$ python3 -q
>>> import numpy as np
>>> np.set_printoptions(suppress=True, linewidth=120)
>>> def rd(a):
...     return np.round(a, 3) + 0
... 
>>> mat = np.abs(np.array([[1, -1, 1, 1, -1, -2],
...     [2, 0, -2, 1, 0, 2],
...     [-1, 1, -2, 0, 1, 1],
...     [2, 0, -2, 1, 2, 1],
...     [-2, 2, 2, 2, -1, -2],
...     [-1, 1, -1, 1, -2, -2]])) + np.eye(6)
>>> mat = mat / mat.sum(axis=1, keepdims=True)
>>> rd(mat)
array([[0.25 , 0.125, 0.125, 0.125, 0.125, 0.25 ],
       [0.25 , 0.125, 0.25 , 0.125, 0.   , 0.25 ],
       [0.143, 0.143, 0.429, 0.   , 0.143, 0.143],
       [0.222, 0.   , 0.222, 0.222, 0.222, 0.111],
       [0.167, 0.167, 0.167, 0.167, 0.167, 0.167],
       [0.111, 0.111, 0.111, 0.111, 0.222, 0.333]])
>>> C2 = mat.T @ mat
>>> rd(np.trace(C2)), rd((mat ** 2).sum())
(np.float64(1.258), np.float64(1.258))
>>> rd(np.diag(C2))
array([0.235, 0.092, 0.351, 0.121, 0.163, 0.297])
>>> rd(C2)
array([[0.235, 0.123, 0.244, 0.152, 0.154, 0.235],
       [0.123, 0.092, 0.148, 0.071, 0.089, 0.148],
       [0.244, 0.148, 0.351, 0.136, 0.179, 0.244],
       [0.152, 0.071, 0.136, 0.121, 0.117, 0.152],
       [0.154, 0.089, 0.179, 0.117, 0.163, 0.178],
       [0.235, 0.148, 0.244, 0.152, 0.178, 0.297]])
>>> rd(np.linalg.eigvalsh(C2)[::-1])
array([1.062, 0.093, 0.051, 0.039, 0.01 , 0.003])
>>> np.linalg.matrix_rank(C2)
np.int64(6)
>>> rd(np.linalg.svd(mat, compute_uv=False) ** 2)
array([1.062, 0.093, 0.051, 0.039, 0.01 , 0.003])
>>> rd(np.sort(np.abs(np.linalg.eigvals(mat)))[::-1])
array([1.   , 0.225, 0.196, 0.132, 0.116, 0.116])
>>> rd(mat @ np.ones(6))
array([1., 1., 1., 1., 1., 1.])
>>> p = np.eye(6)[3]
>>> for _ in range(5):
...     p = p @ mat
...     print(p.round(3))
... 
[0.222 0.    0.222 0.222 0.222 0.111]
[0.186 0.109 0.222 0.127 0.171 0.186]
[0.183 0.118 0.223 0.114 0.153 0.21 ]
[0.181 0.118 0.222 0.112 0.152 0.215]
[0.181 0.118 0.221 0.111 0.152 0.216]
